>>> import numpy as np
>>> from numpy import linalg as LA
>>> np.set_printoptions(precision=2, suppress=True, linewidth=120, floatmode="fixed")
>>> tidy = lambda a: np.round(a, 2) + 0
>>> J = np.loadtxt("dump.csv", delimiter=",")
>>> J
array([[ 4.00,  4.00,  4.00,  4.00],
       [ 4.00,  8.00,  8.00,  8.00],
       [ 4.00,  8.00, 12.00, 12.00],
       [ 4.00,  8.00, 12.00, 16.00]])
>>> # equal to its transpose
>>> x = np.array([-2, -2, -1, -1])
>>> rhs = J @ x
>>> rhs
array([-24.00, -40.00, -48.00, -52.00])
>>> tidy(LA.solve(J, rhs + J[:, 3]))
array([-2.00, -2.00, -1.00,  0.00])
>>> tidy(LA.solve(J, J[:, 2]))
array([0.00, 0.00, 1.00, 0.00])
>>> tidy(LA.solve(J.T, J[3]))
array([0.00, 0.00, 0.00, 1.00])
>>> x = np.array([1, 2, 1, -3])
>>> rhs = J @ x
>>> coef, lr = np.zeros(4), 1 / LA.norm(J, 2) ** 2
>>> for i in range(6):
...     coef -= lr * J.T @ (J @ coef - rhs)
...     if i % 1 == 0: print(i, round(LA.norm(J @ coef - rhs), 2))
... 
0 13.95
1 13.75
2 13.56
3 13.37
4 13.18
5 13.0
>>> tidy(LA.cond(J))
np.float64(29.28)
>>> x = np.ones(4)
>>> for _ in range(5):
...     x = J @ x
...     x /= LA.norm(x)
...     print(round(x @ J @ x, 2))
... 
33.12
33.16
33.16
33.16
33.16
>>> tidy(x)
array([0.23, 0.43, 0.58, 0.66])
>>> ev, evecs = LA.eigvalsh(J)
Traceback (most recent call last):
  File "<python-input-21>", line 1, in <module>
    ev, evecs = LA.eigvalsh(J)
    ^^^^^^^^^
ValueError: too many values to unpack (expected 2)
>>> ev, evecs = LA.eigh(J)
>>> tidy(ev)
array([ 1.13,  1.70,  4.00, 33.16])
>>> tidy(evecs.T @ J @ evecs)
array([[ 1.13,  0.00,  0.00,  0.00],
       [ 0.00,  1.70,  0.00,  0.00],
       [ 0.00,  0.00,  4.00,  0.00],
       [ 0.00,  0.00,  0.00, 33.16]])
>>> tidy(ev.sum()), np.trace(J)
(np.float64(40.0), np.float64(40.0))
>>> tidy(evecs.T @ evecs)
array([[1.00, 0.00, 0.00, 0.00],
       [0.00, 1.00, 0.00, 0.00],
       [0.00, 0.00, 1.00, 0.00],
       [0.00, 0.00, 0.00, 1.00]])
>>> np.abs(evecs[:, -1]).round(6).argmax()
np.int64(3)
>>> tidy(LA.eigvalsh(J + 3 * np.eye(4)))
array([ 4.13,  4.70,  7.00, 36.16])
>>> K = np.array([[0, 0, 1],
...     [-1, -1, 2],
...     [-2, -1, 2],
...     [-3, 1, 1],
...     [-5, 3, 0],
...     [-7, 3, 0],
...     [-9, 2, 2],
...     [-8, 0, 0],
...     [-9, 2, 2],
...     [-8, 4, 0],
...     [-7, 2, 1],
...     [-6, 2, 2]])
>>> K
array([[ 0,  0,  1],
       [-1, -1,  2],
       [-2, -1,  2],
       [-3,  1,  1],
       [-5,  3,  0],
       [-7,  3,  0],
       [-9,  2,  2],
       [-8,  0,  0],
       [-9,  2,  2],
       [-8,  4,  0],
       [-7,  2,  1],
       [-6,  2,  2]])
>>> tidy(LA.norm(K, 2))
np.float64(22.57)
>>> tidy(LA.norm(K) ** 2 / LA.norm(K, 2) ** 2)
np.float64(1.06)
>>> tidy(LA.norm(K[0] - K[5]))
np.float64(7.68)
>>> tidy(LA.norm(K, "nuc"))
np.float64(30.03)
>>> tidy(LA.norm(K[0], 1)), tidy(LA.norm(K[0], np.inf))
(np.float64(1.0), np.float64(1.0))
>>> K[0] @ K[5]
np.int64(0)
>>> basis = K[[2, 0]].astype(float)
>>> for _ in range(4):
...     lab = LA.norm(K[:, None] - basis, axis=-1).argmin(axis=1)
...     basis = np.array([K[lab == j].mean(axis=0) for j in range(2)])
... 
>>> lab
array([1, 1, 1, 1, 0, 0, 0, 0, 0, 0, 0, 0])
>>> np.bincount(lab)
array([8, 4])
>>> tidy(basis)
array([[-7.38,  2.25,  0.88],
       [-1.50, -0.25,  1.50]])
>>> np.abs(basis[1] - basis[0]).argmax()
np.int64(0)
>>> lab = K[:, 1] > np.median(K[:, 1])
>>> f = K[lab].mean(axis=0) - K[~lab].mean(axis=0)
>>> tidy((((K - K.mean(axis=0)) @ f > 0) == lab).mean())
np.float64(0.58)
>>> ((K - K.mean(axis=0)) @ f > 0).astype(int)
array([0, 0, 0, 0, 1, 1, 1, 1, 1, 1, 1, 1])
>>> lab.astype(int)
array([0, 0, 0, 0, 1, 1, 0, 0, 0, 1, 0, 0])
>>> x = np.array([-1, 1, -3])
>>> rhs = K @ x
>>> tidy(LA.pinv(K) @ K)
array([[1.00, 0.00, 0.00],
       [0.00, 1.00, 0.00],
       [0.00, 0.00, 1.00]])
>>> tidy(LA.lstsq(K, rhs)[0])
array([-1.00,  1.00, -3.00])
>>> rng = np.random.default_rng(92654)
>>> rhs = rhs + 0.3 * rng.normal(size=12)
>>> tidy(rhs)
array([-3.11, -6.11, -5.17,  0.71,  8.17, 10.12,  5.10,  7.82,  5.20, 12.59,  6.02,  2.66])
>>> coef, *_ = LA.lstsq(K, rhs)
>>> tidy(K.T @ (rhs - K @ coef))
array([0.00, 0.00, 0.00])
>>> [round(float(LA.norm(LA.solve(K.T @ K + lam * np.eye(3), K.T @ rhs))), 2) for lam in (0, 1, 10, 100)]
[3.32, 3.13, 2.19, 0.88]
>>> gram = np.cov(K, rowvar=False)
>>> tidy(np.polyfit(K[:, 1], K[:, 2], 1))
array([-0.26,  1.45])
>>> tidy(K.std(axis=0))
array([3.04, 1.55, 0.86])
>>> tidy(np.corrcoef(K[:, 1], K[:, 2])[0, 1])
np.float64(-0.46)
>>> np.argwhere(np.triu(np.abs(np.corrcoef(K.T)) > 0.8, 1))
array([], shape=(0, 2), dtype=int64)
>>> tidy(gram)
array([[10.08, -3.45,  0.58],
       [-3.45,  2.63, -0.67],
       [ 0.58, -0.67,  0.81]])
>>> np.median(K, axis=0)
array([-6.50,  2.00,  1.00])
>>> tidy(np.corrcoef(K.T))
array([[ 1.00, -0.67,  0.20],
       [-0.67,  1.00, -0.46],
       [ 0.20, -0.46,  1.00]])
>>> gram.shape
(3, 3)
>>> X = np.load("run3.npy")
>>> tidy(X)
array([[ 2.78, -1.07, -0.37],
       [-2.73,  1.18,  0.43],
       [ 2.35, -1.72, -0.73],
       [-1.41, -2.32, -1.27],
       [-2.96,  0.50,  0.07],
       [ 2.34, -1.73, -0.73],
       [ 2.33, -1.74, -0.74],
       [-1.10,  2.51,  1.21],
       [ 2.33,  1.61,  0.97],
       [-2.68,  1.27,  0.48],
       [-2.57, -1.31, -0.83],
       [-2.70, -1.09, -0.73],
       [ 1.08, -2.52, -1.22],
       [-2.92, -0.51, -0.45],
       [-2.69,  1.25,  0.47],
       [-2.83,  0.95,  0.30],
       [-2.12, -1.84, -1.07],
       [ 2.32,  1.63,  0.98],
       [-1.17, -2.43, -1.32],
       [ 2.93, -0.63, -0.14],
       [-1.98, -1.95, -1.12],
       [-2.06,  1.99,  0.88],
       [-2.32, -1.63, -0.98],
       [-0.82,  2.59,  1.27],
       [-0.65, -2.59, -1.36],
       [-2.83, -0.80, -0.59],
       [-2.84,  0.92,  0.29],
       [ 2.91, -0.72, -0.18],
       [-1.55,  2.32,  1.09],
       [ 0.35,  2.64,  1.37],
       [ 2.97,  0.27,  0.33],
       [-2.36, -1.58, -0.96]])
>>> rank = LA.matrix_rank(X)
>>> rank
np.int64(2)
>>> N = LA.svd(X)[2][rank:].T
>>> [int(LA.matrix_rank(X[:, :j + 1])) for j in range(3)]
[1, 2, 2]
>>> tidy(N @ N.T)
array([[ 0.00,  0.03, -0.05],
       [ 0.03,  0.21, -0.40],
       [-0.05, -0.40,  0.79]])
>>> [int(LA.matrix_rank(np.delete(X, i, axis=0))) for i in range(32)]
[2, 2, 2, 2, 2, 2, 2, 2, 2, 2, 2, 2, 2, 2, 2, 2, 2, 2, 2, 2, 2, 2, 2, 2, 2, 2, 2, 2, 2, 2, 2, 2]
>>> LA.matrix_rank(X.T @ X), LA.matrix_rank(X @ X.T)
(np.int64(2), np.int64(2))
>>> gram = np.cov(X, rowvar=False)
>>> tidy(np.corrcoef(X.T))
array([[ 1.00, -0.11,  0.06],
       [-0.11,  1.00,  0.99],
       [ 0.06,  0.99,  1.00]])
>>> np.argwhere(np.triu(np.abs(np.corrcoef(X.T)) > 0.8, 1))
array([[1, 2]])
>>> tidy(gram)
array([[ 5.08, -0.42,  0.11],
       [-0.42,  2.95,  1.48],
       [ 0.11,  1.48,  0.76]])
>>> tidy(LA.eigvalsh(gram)[::-1])
array([5.17, 3.63, 0.00])
>>> f = np.array([2, 0])
>>> tidy(np.convolve(X[6], f))
array([ 4.67, -3.47, -1.48,  0.00])
>>> tidy(np.polyval(f, X[6]))
array([ 4.67, -3.47, -1.48])
>>> tidy(np.cross(X[6, :3], X[4, :3]))
array([ 0.25,  2.03, -3.97])
>>> def softmax(z):
...     e = np.exp(z - z.max(axis=-1, keepdims=True))
...     return e / e.sum(axis=-1, keepdims=True)
... 
>>> tidy(softmax(X[2] + -1))
array([0.94, 0.02, 0.04])
>>> scores = X @ X.T / np.sqrt(3)
>>> softmax(scores).round(6).argmax(axis=1)
array([ 0,  1,  2,  3,  4,  5,  6,  7,  8,  9, 10, 11, 12, 13, 14, 15, 16, 17, 18, 19, 20, 21, 22, 23, 24, 25, 26, 27,
       28, 29, 30, 31])
>>> tidy(softmax(scores)[2] @ X)
array([ 2.38, -1.41, -0.57])
>>> tidy(np.trace(LA.pinv(X) @ X))
np.float64(2.0)
>>> np.abs(np.diag(LA.qr(X)[1])) > 1e-9
array([ True,  True, False])
>>> tidy(X @ LA.pinv(X) @ X)
array([[ 2.78, -1.07, -0.37],
       [-2.73,  1.18,  0.43],
       [ 2.35, -1.72, -0.73],
       [-1.41, -2.32, -1.27],
       [-2.96,  0.50,  0.07],
       [ 2.34, -1.73, -0.73],
       [ 2.33, -1.74, -0.74],
       [-1.10,  2.51,  1.21],
       [ 2.33,  1.61,  0.97],
       [-2.68,  1.27,  0.48],
       [-2.57, -1.31, -0.83],
       [-2.70, -1.09, -0.73],
       [ 1.08, -2.52, -1.22],
       [-2.92, -0.51, -0.45],
       [-2.69,  1.25,  0.47],
       [-2.83,  0.95,  0.30],
       [-2.12, -1.84, -1.07],
       [ 2.32,  1.63,  0.98],
       [-1.17, -2.43, -1.32],
       [ 2.93, -0.63, -0.14],
       [-1.98, -1.95, -1.12],
       [-2.06,  1.99,  0.88],
       [-2.32, -1.63, -0.98],
       [-0.82,  2.59,  1.27],
       [-0.65, -2.59, -1.36],
       [-2.83, -0.80, -0.59],
       [-2.84,  0.92,  0.29],
       [ 2.91, -0.72, -0.18],
       [-1.55,  2.32,  1.09],
       [ 0.35,  2.64,  1.37],
       [ 2.97,  0.27,  0.33],
       [-2.36, -1.58, -0.96]])
>>> np.allclose(X[:-1].T @ LA.lstsq(X[:-1].T, X[-1])[0], X[-1])
True
>>> np.unique(X.round(6), axis=0).shape
(32, 3)
